>>> import numpy as np
>>> from numpy import linalg as LA
>>> np.set_printoptions(suppress=True, linewidth=140)
>>> J = np.load("sample10.npy")
>>> J.round(2)
array([[-1.86, -4.01,  2.34],
       [ 1.84,  4.08, -2.24],
       [ 1.33, -1.4 , -4.61],
       [ 0.62, -3.15, -3.84],
       [-1.31, -4.82,  0.28],
       [ 1.52,  4.66, -0.97],
       [ 0.36,  4.52,  2.11],
       [ 0.44,  4.59,  1.93],
       [ 0.32,  4.48,  2.19],
       [ 1.64, -0.34, -4.71],
       [-0.35,  3.62,  3.43],
       [ 1.7 , -0.08, -4.7 ],
       [ 1.98,  3.34, -3.15],
       [-0.87,  2.62,  4.17],
       [-0.15, -4.3 , -2.54],
       [ 1.99,  3.28, -3.2 ],
       [ 0.26, -3.76, -3.29],
       [-1.34, -4.8 ,  0.39],
       [-2.01, -2.05,  4.09],
       [ 0.97,  4.86,  0.66],
       [-1.64, -4.51,  1.41],
       [ 0.74,  4.78,  1.26],
       [-0.47, -4.61, -1.87],
       [-0.55,  3.28,  3.74],
       [-1.59, -4.58,  1.22]])
>>> # looks like rank 2
>>> blk = np.stack([J, 3 * J, J[::-1]])
>>> blk.shape
(3, 25, 3)
>>> LA.matrix_rank(blk.reshape(3, -1))
np.int64(2)
>>> cen = J - J.mean(axis=0)
>>> U, sig, Vh = LA.svd(cen, full_matrices=False)
>>> (np.sign(U[:, 0]) == np.sign(U[0, 0])).astype(int)
array([1, 0, 1, 1, 1, 0, 0, 0, 0, 1, 0, 1, 0, 0, 1, 0, 1, 1, 1, 0, 1, 0, 1, 0, 1])
>>> np.round(sig ** 2 / (sig ** 2).sum(), 2) + 0
array([0.64, 0.36, 0.  ])
>>> LA.matrix_rank(cen)
np.int64(2)
>>> np.abs(U[:, 0]).argmax()
np.int64(22)
>>> U, sig, Vh = LA.svd(J)
>>> np.argmax(sig[:-1] / (sig[1:] + 1e-6)) + 1
np.int64(2)
>>> sig.round(2) + 0
array([19.97, 15.04,  0.  ])
>>> A2 = U[:, :2] @ np.diag(sig[:2]) @ Vh[:2]
>>> round(float(LA.norm(J - A2) / LA.norm(J)), 2)
0.0
>>> np.round(np.abs(J - A2).max(), 2)
np.float64(0.0)
>>> arr = np.load("dump.npy")
>>> arr
array([[  5,   5,   1,   1],
       [  3, -18,   3,   1],
       [  2,   4, -18,   1],
       [  3,   0,   1, -37]])
>>> rng = np.random.default_rng(9976)
>>> lab = rng.permutation(4)
>>> A2 = arr[:, lab] * rng.choice([-1, 1], 4)
>>> A2
array([[ -5,  -1,   5,   1],
       [ -3,  -3, -18,   1],
       [ -2,  18,   4,   1],
       [ -3,  -1,   0, -37]])
>>> U, _, Vh = LA.svd(arr.T @ A2)
>>> np.round(LA.lstsq(arr, A2)[0], 2) + 0
array([[-1.,  0.,  0.,  0.],
       [ 0.,  0.,  1.,  0.],
       [ 0., -1.,  0.,  0.],
       [ 0.,  0.,  0.,  1.]])
>>> lab
array([0, 2, 1, 3])
>>> np.round(U @ Vh, 2) + 0
array([[-1.,  0.,  0.,  0.],
       [ 0.,  0.,  1.,  0.],
       [ 0., -1.,  0.,  0.],
       [ 0.,  0.,  0.,  1.]])
>>> Q, r_ = LA.qr(A2)
>>> np.allclose(r_.T @ r_, A2.T @ A2)
True
>>> Q.round(2) + 0
array([[-0.73, -0.17,  0.48, -0.45],
       [-0.44, -0.23, -0.86, -0.13],
       [-0.29,  0.95, -0.11,  0.  ],
       [-0.44, -0.12,  0.13,  0.88]])
>>> round(np.trace(Q @ Q.T), 2)
np.float64(4.0)
>>> np.round(Q.T @ Q, 2) + 0
array([[1., 0., 0., 0.],
       [0., 1., 0., 0.],
       [0., 0., 1., 0.],
       [0., 0., 0., 1.]])
>>> np.round(np.abs(np.diag(r_)), 2)
array([ 6.86, 18.09, 17.45, 33.2 ])
>>> np.round(Q @ Q.T, 2) + 0
array([[1., 0., 0., 0.],
       [0., 1., 0., 0.],
       [0., 0., 1., 0.],
       [0., 0., 0., 1.]])
>>> np.round(LA.pinv(Q), 2) + 0
array([[-0.73, -0.44, -0.29, -0.44],
       [-0.17, -0.23,  0.95, -0.12],
       [ 0.48, -0.86, -0.11,  0.13],
       [-0.45, -0.13,  0.  ,  0.88]])
>>> F = np.loadtxt("arr.csv", delimiter=",")
>>> F.round(2)
array([[ 0.21, -0.73,  0.61,  0.24],
       [ 0.43,  0.4 ,  0.56, -0.59],
       [-0.21,  0.54,  0.47,  0.66],
       [-0.85, -0.12,  0.31, -0.4 ]])
>>> Q, r_ = LA.qr(F)
>>> np.round(Q @ r_, 2)
array([[ 0.21, -0.73,  0.61,  0.24],
       [ 0.43,  0.4 ,  0.56, -0.59],
       [-0.21,  0.54,  0.47,  0.66],
       [-0.85, -0.12,  0.31, -0.4 ]])
>>> np.round(abs(r_[0, 0]), 2), round(float(LA.norm(F[:, 0])), 2)
(np.float64(1.0), 1.0)
>>> Q, evecs = LA.qr(F[:, :3])[0], LA.qr(F[:, 3:])[0]
>>> sig = LA.svd(Q.T @ evecs, compute_uv=False)
>>> round(LA.norm(Q @ Q.T - evecs @ evecs.T, 2), 2)
np.float64(1.0)
>>> np.round(np.degrees(np.arccos(sig.clip(0, 1))), 2)
array([90.])
>>> sig.round(2) + 0
array([0.])
>>> (sig > 0.9).sum()
np.int64(0)
>>> W0 = np.load("block8.npy")
>>> W0.round(2)
array([[0.2 , 0.4 , 0.1 , 0.3 ],
       [0.4 , 0.4 , 0.  , 0.2 ],
       [0.31, 0.31, 0.31, 0.06],
       [0.  , 0.67, 0.  , 0.33]])
>>> lab = rng.permutation(4)
>>> A2 = W0[:, lab] * rng.choice([-1, 1], 4)
>>> A2.round(2)
array([[ 0.3 , -0.4 , -0.2 , -0.1 ],
       [ 0.2 , -0.4 , -0.4 , -0.  ],
       [ 0.06, -0.31, -0.31, -0.31],
       [ 0.33, -0.67, -0.  , -0.  ]])
>>> U, _, Vh = LA.svd(W0.T @ A2)
>>> np.round(U @ Vh, 2) + 0
array([[ 0.,  0., -1.,  0.],
       [ 0., -1.,  0.,  0.],
       [ 0.,  0.,  0., -1.],
       [ 1.,  0.,  0.,  0.]])
>>> A2 = W0 / np.sqrt((W0 ** 2).mean(axis=1, keepdims=True))
>>> LA.matrix_rank(W0 - W0.mean(axis=1, keepdims=True))
np.int64(3)
>>> np.round(LA.norm(A2, axis=1), 2)
array([2., 2., 2., 2.])
>>> A2[1].round(2)
array([1.33, 1.33, 0.  , 0.67])
>>> LA.matrix_rank(A2) == LA.matrix_rank(W0)
np.True_
>>> proj = np.triu(np.array([[-2, -1, 3, -3], [3, -2, 3, -2], [-2, 1, -2, -2], [0, -3, 3, 1]]), 1) + np.eye(4)
>>> A2 = proj @ W0 @ LA.inv(proj)
>>> A2.round(2)
array([[ 0.74, -0.32, -0.2 ,  0.45],
       [ 1.34,  1.34, -7.1 , -7.78],
       [ 0.31, -0.71,  1.5 ,  1.92],
       [ 0.  ,  0.67, -2.  , -2.33]])
>>> np.round(np.poly(A2), 2)
array([ 1.  , -1.25,  0.25, -0.01,  0.01])
>>> np.round(proj @ W0 - W0 @ proj, 2) + 0
array([[ 0.54, -1.26, -0.86,  0.59],
       [ 0.94,  0.  , -1.46,  1.52],
       [ 0.  , -1.02, -1.88,  1.52],
       [ 0.  ,  0.  , -2.  ,  1.33]])
>>> Q = W0.astype(float).copy()
>>> for j in range(4):
...     Q[:, j] -= Q[:, :j] @ (Q[:, :j].T @ Q[:, j])
...     Q[:, j] /= LA.norm(Q[:, j])
... 
>>> np.round(Q.T @ W0, 2) + 0
array([[ 0.55,  0.62,  0.22,  0.29],
       [ 0.  ,  0.69,  0.01,  0.38],
       [ 0.  ,  0.  ,  0.25, -0.06],
       [ 0.  ,  0.  ,  0.  ,  0.12]])
>>> X = np.load("case0.npy")
>>> X
array([[ 0,  0,  3, -3],
       [ 0,  0, -3, -1],
       [-3,  3,  0, -1],
       [ 3,  1,  1,  0]])
>>> r0 = np.array([2, 4])
>>> np.polyval(r0, X[0])
array([ 4,  4, 10, -2])
>>> np.correlate(X[0], X[3], "full")
array([ 0,  0,  0,  3,  0,  6, -9])
>>> ang = np.radians(60)
>>> r_ = np.eye(4)
>>> r_[2, 2] = r_[0, 0] = np.cos(ang)
>>> r_[2, 0], r_[0, 2] = -np.sin(ang), np.sin(ang)
>>> r_.round(2)
array([[ 0.5 ,  0.  ,  0.87,  0.  ],
       [ 0.  ,  1.  ,  0.  ,  0.  ],
       [-0.87,  0.  ,  0.5 ,  0.  ],
       [ 0.  ,  0.  ,  0.  ,  1.  ]])
>>> A2 = X @ r_.T
>>> np.allclose(X @ X.T, A2 @ A2.T)
True
>>> A2.round(2)
array([[ 2.6 ,  0.  ,  1.5 , -3.  ],
       [-2.6 ,  0.  , -1.5 , -1.  ],
       [-1.5 ,  3.  ,  2.6 , -1.  ],
       [ 2.37,  1.  , -2.1 ,  0.  ]])
>>> blk = np.stack([A2, -1 * A2, A2[::-1]])
>>> np.round(LA.norm(blk, axis=(1, 2)), 2)
array([7.62, 7.62, 7.62])
>>> feats = np.load("run16.npy")
>>> feats
array([[ -5,   7,   2],
       [  3,  -6,  -3],
       [  5,  -4,   5],
       [ 10, -23, -13]])
>>> U, sig, Vh = LA.svd(feats)
>>> sig.round(2)
array([30.53,  7.96,  0.77])
>>> A2 = U[:, :2] @ np.diag(sig[:2]) @ Vh[:2]
>>> A2.round(2)
array([[ -4.48,   7.38,   1.75],
       [  2.93,  -6.05,  -2.96],
       [  5.19,  -3.87,   4.91],
       [ 10.16, -22.89, -13.08]])
>>> LA.matrix_rank(A2)
np.int64(2)
>>> m1 = np.load("test13.npy")
>>> m1
array([[1.  , 0.5 , 0.25],
       [0.5 , 1.  , 0.5 ],
       [0.25, 0.5 , 1.  ]])
>>> # symmetric
>>> round(float(LA.det(2 * m1)), 2), round(float(LA.det(m1)), 2)
(4.5, 0.56)
>>> np.einsum("ii->", m1)
np.float64(3.0)
>>> r0 = np.array([1, 0, -2])
>>> r1 = np.array([1, 0, 1, 1])
>>> mat = r0[:, None] + r1[None, :]
>>> mat
array([[ 2,  1,  2,  2],
       [ 1,  0,  1,  1],
       [-1, -2, -1, -1]])
>>> lab = J[:, 0] > np.median(J[:, 0])
>>> r0 = J[lab].mean(axis=0) - J[~lab].mean(axis=0)
>>> r0.round(2)
array([ 2.15,  4.23, -2.99])
>>> (((J - J.mean(axis=0)) @ r0 > 0) == lab).mean()
np.float64(0.88)
